$ ipython --no-banner

In [1]: import numpy as np

In [2]: import numpy.linalg as la

In [3]: np.set_printoptions(precision=2, suppress=True, linewidth=100)

In [4]: X = np.load("x.npy")

In [5]: print(X)
[[ 0.   -0.86 -0.39  0.72 -1.14  1.09 -0.32]
 [-0.23 -0.12 -1.58 -0.03  0.95  0.15 -0.71]
 [-0.79  0.54 -0.27  0.47 -0.92 -1.18 -0.75]
 [-1.25 -0.42  0.97 -0.27  0.52  0.48 -0.88]
 [-1.13  0.17 -0.58 -0.93 -0.51  0.33  1.06]
 [-0.68 -0.37  0.02  1.41  0.64 -0.26  0.97]
 [-0.11  1.62  0.08  0.57  0.1   1.01 -0.1 ]]

In [6]: la.svd(X, compute_uv=False)
Out[6]: array([2., 2., 2., 2., 2., 2., 2.])

In [7]: print(np.round(X @ X.T, 2) + 0)
[[4. 0. 0. 0. 0. 0. 0.]
 [0. 4. 0. 0. 0. 0. 0.]
 [0. 0. 4. 0. 0. 0. 0.]
 [0. 0. 0. 4. 0. 0. 0.]
 [0. 0. 0. 0. 4. 0. 0.]
 [0. 0. 0. 0. 0. 4. 0.]
 [0. 0. 0. 0. 0. 0. 4.]]

In [8]: la.norm(X, axis=0)
Out[8]: array([2., 2., 2., 2., 2., 2., 2.])

In [9]: out = np.array([[1, 2], [3, 1], [6, 0], [5, 0], [2, 3], [3, 3], [0, 1]])

In [10]: X @ out
Out[10]: 
array([[-0.32, -1.35],
       [-7.88,  2.02],
       [-3.79, -8.09],
       [ 4.4 , -0.82],
       [-8.79, -1.58],
       [ 5.86,  0.37],
       [11.33,  4.63]])

In [11]: np.einsum("ik,kj->ji", X, out)
Out[11]: 
array([[-0.32, -7.88, -3.79,  4.4 , -8.79,  5.86, 11.33],
       [-1.35,  2.02, -8.09, -0.82, -1.58,  0.37,  4.63]])

In [12]: la.matrix_rank(np.vstack([X, out.T]))
Out[12]: np.int64(7)

In [13]: la.matrix_rank(X @ out)
Out[13]: np.int64(2)

In [14]: f, r1 = X[6], X[0]

In [15]: round(float(f @ r1), 2)
Out[15]: 0.0

In [16]: f @ f
Out[16]: np.float64(4.0)

In [17]: pr = (f @ r1) / (f @ f) * f

In [18]: np.round(r1 - pr, 2) + 0
Out[18]: array([ 0.  , -0.86, -0.39,  0.72, -1.14,  1.09, -0.32])

In [19]: pr.round(2) + 0
Out[19]: array([0., 0., 0., 0., 0., 0., 0.])

In [20]: la.matrix_rank(np.outer(f, r1))
Out[20]: np.int64(1)

In [21]: vec = np.array([0, 3, 0, 2, 3, 0, 0])

In [22]: y = X @ vec

In [23]: coef, lr = np.zeros(7), 1 / la.norm(X, 2) ** 2

In [24]: for i in range(5):
    ...:     coef -= lr * X.T @ (X @ coef - y)
    ...:     if i % 1 == 0: print(i, round(la.norm(X @ coef - y), 2))
    ...: 
0 0.0
1 0.0
2 0.0
3 0.0
4 0.0

In [25]: np.round(la.cond(X), 2)
Out[25]: np.float64(1.0)

In [26]: O, R = la.qr(X)

In [27]: np.round(O.T @ O, 2) + 0
Out[27]: 
array([[1., 0., 0., 0., 0., 0., 0.],
       [0., 1., 0., 0., 0., 0., 0.],
       [0., 0., 1., 0., 0., 0., 0.],
       [0., 0., 0., 1., 0., 0., 0.],
       [0., 0., 0., 0., 1., 0., 0.],
       [0., 0., 0., 0., 0., 1., 0.],
       [0., 0., 0., 0., 0., 0., 1.]])

In [28]: O.shape, R.shape
Out[28]: ((7, 7), (7, 7))

In [29]: O @ R
Out[29]: 
array([[ 0.  , -0.86, -0.39,  0.72, -1.14,  1.09, -0.32],
       [-0.23, -0.12, -1.58, -0.03,  0.95,  0.15, -0.71],
       [-0.79,  0.54, -0.27,  0.47, -0.92, -1.18, -0.75],
       [-1.25, -0.42,  0.97, -0.27,  0.52,  0.48, -0.88],
       [-1.13,  0.17, -0.58, -0.93, -0.51,  0.33,  1.06],
       [-0.68, -0.37,  0.02,  1.41,  0.64, -0.26,  0.97],
       [-0.11,  1.62,  0.08,  0.57,  0.1 ,  1.01, -0.1 ]])

In [30]: print(abs(R[0, 0]), round(float(la.norm(X[:, 0])), 2))
2.0 2.0

In [31]: E = np.loadtxt("mat.csv", delimiter=",")

In [32]: print(E.round(2) + 0)
[[-0.62  0.    0.41  0.17  0.48  0.2  -0.39]
 [-0.26 -0.1  -0.75  0.15 -0.06  0.56 -0.1 ]
 [-0.53  0.31  0.18 -0.46 -0.57  0.14  0.2 ]
 [ 0.09  0.42 -0.3  -0.44  0.1  -0.28 -0.67]
 [ 0.13 -0.48  0.05 -0.73  0.33  0.3   0.09]
 [-0.49 -0.44 -0.31 -0.06  0.04 -0.67  0.13]
 [-0.09  0.54 -0.2  -0.08  0.57 -0.04  0.57]]

In [33]: vec = np.array([1, 3, 5, 4, 4, 1, 1])

In [34]: y = E @ vec

In [35]: print(y)
[ 3.82 -3.52 -2.44 -2.44 -2.28 -3.97  3.03]

In [36]: print(la.solve(E, 5 * y))
[ 5. 15. 25. 20. 20.  5.  5.]

In [37]: la.solve(E, y + E[:, 1])
Out[37]: array([1., 4., 5., 4., 4., 1., 1.])

In [38]: np.round(la.solve(E.T, E[5]), 2) + 0
Out[38]: array([0., 0., 0., 0., 0., 1., 0.])

In [39]: arr = np.loadtxt("out6.csv", delimiter=",")

In [40]: arr
Out[40]: 
array([[0., 0., 0., 0.],
       [1., 1., 0., 0.],
       [0., 0., 0., 0.],
       [0., 0., 1., 1.]])

In [41]: hat = np.triu(np.array([[1, 1, 3, 4], [3, 0, 5, 4], [0, 0, 4, 1], [4, 3, 1, 1]]), 1) + np.eye(4)

In [42]: out = hat @ arr @ la.inv(hat)

In [43]: np.trace(out), np.trace(arr)
Out[43]: (np.float64(2.0), np.float64(2.0))

In [44]: np.poly(out)
Out[44]: array([ 1., -2.,  1.,  0.,  0.])

In [45]: m1 = np.diag(np.array([7, 8, 9, 8, 4, 6, 5, 8, 0])) + 3 * np.eye(9, k=1) + 3 * np.eye(9, k=-1)

In [46]: print(m1)
[[7. 3. 0. 0. 0. 0. 0. 0. 0.]
 [3. 8. 3. 0. 0. 0. 0. 0. 0.]
 [0. 3. 9. 3. 0. 0. 0. 0. 0.]
 [0. 0. 3. 8. 3. 0. 0. 0. 0.]
 [0. 0. 0. 3. 4. 3. 0. 0. 0.]
 [0. 0. 0. 0. 3. 6. 3. 0. 0.]
 [0. 0. 0. 0. 0. 3. 5. 3. 0.]
 [0. 0. 0. 0. 0. 0. 3. 8. 3.]
 [0. 0. 0. 0. 0. 0. 0. 3. 0.]]

In [47]: evals, V = la.eigh(m1)

In [48]: evals.sum(), np.trace(m1)
Out[48]: (np.float64(55.0), np.float64(55.0))

In [49]: np.abs(V[:, -1])
Out[49]: array([0.23, 0.5 , 0.66, 0.47, 0.18, 0.09, 0.04, 0.03, 0.01])

In [50]: (evals > 1e-8).sum(), (evals < -1e-8).sum()
Out[50]: (np.int64(8), np.int64(1))

In [51]: rng = np.random.default_rng(434)

In [52]: th = rng.uniform(0, 2 * np.pi, 31)

In [53]: O, _ = la.qr(np.array([[0.2, -0.4],
    ...:     [-1.6, -0.5],
    ...:     [-0.2, -1.2],
    ...:     [-1.6, -1.0],
    ...:     [0.0, 0.4],
    ...:     [-0.9, -0.3],
    ...:     [0.8, 0.8],
    ...:     [0.3, 0.4],
    ...:     [1.4, 0.0],
    ...:     [1.0, -0.4]]))

In [54]: F = 3 * np.c_[np.cos(th), np.sin(th)] @ O.T

In [55]: F
Out[55]: 
array([[-0.82,  0.21, -1.93, -0.65,  0.69,  0.09,  0.84,  0.49, -0.94, -1.36],
       [ 0.8 , -0.78,  1.62, -0.03, -0.61, -0.41, -0.44, -0.32,  1.35,  1.57],
       [-0.65,  1.25, -1.05,  0.72,  0.42,  0.68, -0.04,  0.09, -1.55, -1.53],
       [ 0.11, -1.53, -0.38, -1.61,  0.07, -0.86,  0.86,  0.34,  1.26,  0.84],
       [-0.22,  1.54,  0.12,  1.51,  0.03,  0.87, -0.74, -0.27, -1.38, -1.01],
       [-0.82,  0.53, -1.8 , -0.29,  0.66,  0.27,  0.64,  0.4 , -1.18, -1.5 ],
       [-0.82,  0.27, -1.91, -0.59,  0.68,  0.12,  0.81,  0.47, -0.98, -1.39],
       [-0.19, -1.36, -1.05, -1.74,  0.31, -0.78,  1.11,  0.49,  0.85,  0.29],
       [ 0.82, -0.26,  1.92,  0.6 , -0.68, -0.11, -0.81, -0.48,  0.98,  1.38],
       [-0.83,  0.41, -1.86, -0.43,  0.67,  0.2 ,  0.72,  0.44, -1.09, -1.45],
       [-0.49,  1.44, -0.59,  1.1 ,  0.27,  0.8 , -0.35, -0.06, -1.55, -1.38],
       [ 0.67,  0.55,  1.89,  1.35, -0.64,  0.34, -1.15, -0.59,  0.22,  0.79],
       [-0.19, -1.36, -1.06, -1.74,  0.31, -0.78,  1.11,  0.49,  0.85,  0.29],
       [ 0.83, -0.46,  1.83,  0.37, -0.67, -0.23, -0.68, -0.42,  1.13,  1.47],
       [-0.23,  1.54,  0.11,  1.51,  0.03,  0.87, -0.73, -0.27, -1.38, -1.02],
       [-0.3 ,  1.53, -0.07,  1.42,  0.09,  0.86, -0.64, -0.22, -1.44, -1.12],
       [ 0.78,  0.12,  1.97,  0.98, -0.69,  0.1 , -1.01, -0.55,  0.64,  1.15],
       [-0.69, -0.47, -1.91, -1.29,  0.65, -0.3 ,  1.13,  0.59, -0.3 , -0.87],
       [-0.47,  1.45, -0.53,  1.14,  0.25,  0.81, -0.38, -0.08, -1.55, -1.35],
       [ 0.1 ,  1.43,  0.86,  1.73, -0.24,  0.82, -1.05, -0.45, -0.99, -0.46],
       [ 0.06,  1.45,  0.78,  1.72, -0.21,  0.83, -1.02, -0.43, -1.04, -0.53],
       [-0.24,  1.54,  0.08,  1.49,  0.04,  0.87, -0.72, -0.26, -1.39, -1.03],
       [-0.64,  1.26, -1.03,  0.73,  0.42,  0.69, -0.05,  0.08, -1.56, -1.53],
       [ 0.7 ,  0.44,  1.92,  1.26, -0.66,  0.28, -1.12, -0.59,  0.33,  0.89],
       [-0.27,  1.54,  0.01,  1.46,  0.06,  0.86, -0.68, -0.24, -1.42, -1.07],
       [ 0.17, -1.54, -0.26, -1.57,  0.02, -0.87,  0.8 ,  0.31,  1.32,  0.92],
       [ 0.79, -0.82,  1.6 , -0.07, -0.6 , -0.43, -0.41, -0.3 ,  1.37,  1.57],
       [ 0.61,  0.71,  1.81,  1.47, -0.6 ,  0.43, -1.19, -0.6 ,  0.04,  0.63],
       [-0.82,  0.14, -1.94, -0.72,  0.69,  0.05,  0.88,  0.5 , -0.88, -1.32],
       [-0.76, -0.24, -1.96, -1.09,  0.68, -0.17,  1.05,  0.57, -0.54, -1.06],
       [ 0.12,  1.41,  0.91,  1.74, -0.26,  0.81, -1.06, -0.46, -0.95, -0.42]])

In [56]: Ac = F - F.mean(axis=0)

In [57]: V = la.svd(Ac)[2][:2]

In [58]: out = Ac - Ac @ V.T @ V

In [59]: (Ac @ V.T).std(axis=0)
Out[59]: array([2.11, 1.99])

In [60]: np.round(np.cov(Ac @ V.T, rowvar=False), 2) + 0
Out[60]: 
array([[4.6, 0. ],
       [0. , 4.1]])

In [61]: round(la.norm(out) / la.norm(Ac), 2)
Out[61]: np.float64(0.0)

In [62]: np.round(out.std(axis=0), 2) + 0
Out[62]: array([0., 0., 0., 0., 0., 0., 0., 0., 0., 0.])

In [63]: la.cond(F) > 100
Out[63]: np.True_

In [64]: np.argsort(-la.norm(F, axis=0).round(6), kind="stable")[:3]
Out[64]: array([2, 3, 9])

In [65]: W1 = np.array([[-2, -1, 0, -3, -1, 0],
    ...:     [1, 3, -1, -2, 3, 2],
    ...:     [0, 0, -3, -2, 2, 1],
    ...:     [-1, -2, -2, -1, -1, -3],
    ...:     [0, 0, -2, -1, -1, 0],
    ...:     [-1, 1, 3, -2, -1, -2],
    ...:     [1, 0, -3, 2, 2, 3],
    ...:     [3, -2, 0, -2, 1, -1],
    ...:     [1, 0, -1, 2, -3, 1],
    ...:     [3, -3, -3, -3, 0, 2]])

In [66]: coef = np.array([5, 2, 5, 2, 2, 3])

In [67]: act = np.maximum(F @ W1 + coef, 0)

In [68]: la.matrix_rank(act)
Out[68]: np.int64(6)

In [69]: W2 = np.array([[3, -1, -1], [3, 3, 3], [1, 2, 3], [1, 2, 3], [3, -3, 2], [-1, 3, 3]])

In [70]: print(W1 @ W2)
[[-15  -4 -12]
 [ 16  -1  11]
 [  0 -13  -8]
 [-12 -17 -25]
 [ -6  -3 -11]
 [  0   3  -1]
 [  5   0   9]
 [  5 -19 -16]
 [ -6  13  -1]
 [ -8 -18 -24]]

In [71]: (act @ W2).round(6).argmax(axis=1)
Out[71]: array([2, 0, 2, 2, 2, 2, 2, 2, 0, 2, 2, 0, 2, 0, 2, 2, 0, 2, 2, 2, 2, 2, 2, 0, 2, 2, 0, 0, 2, 2, 2])
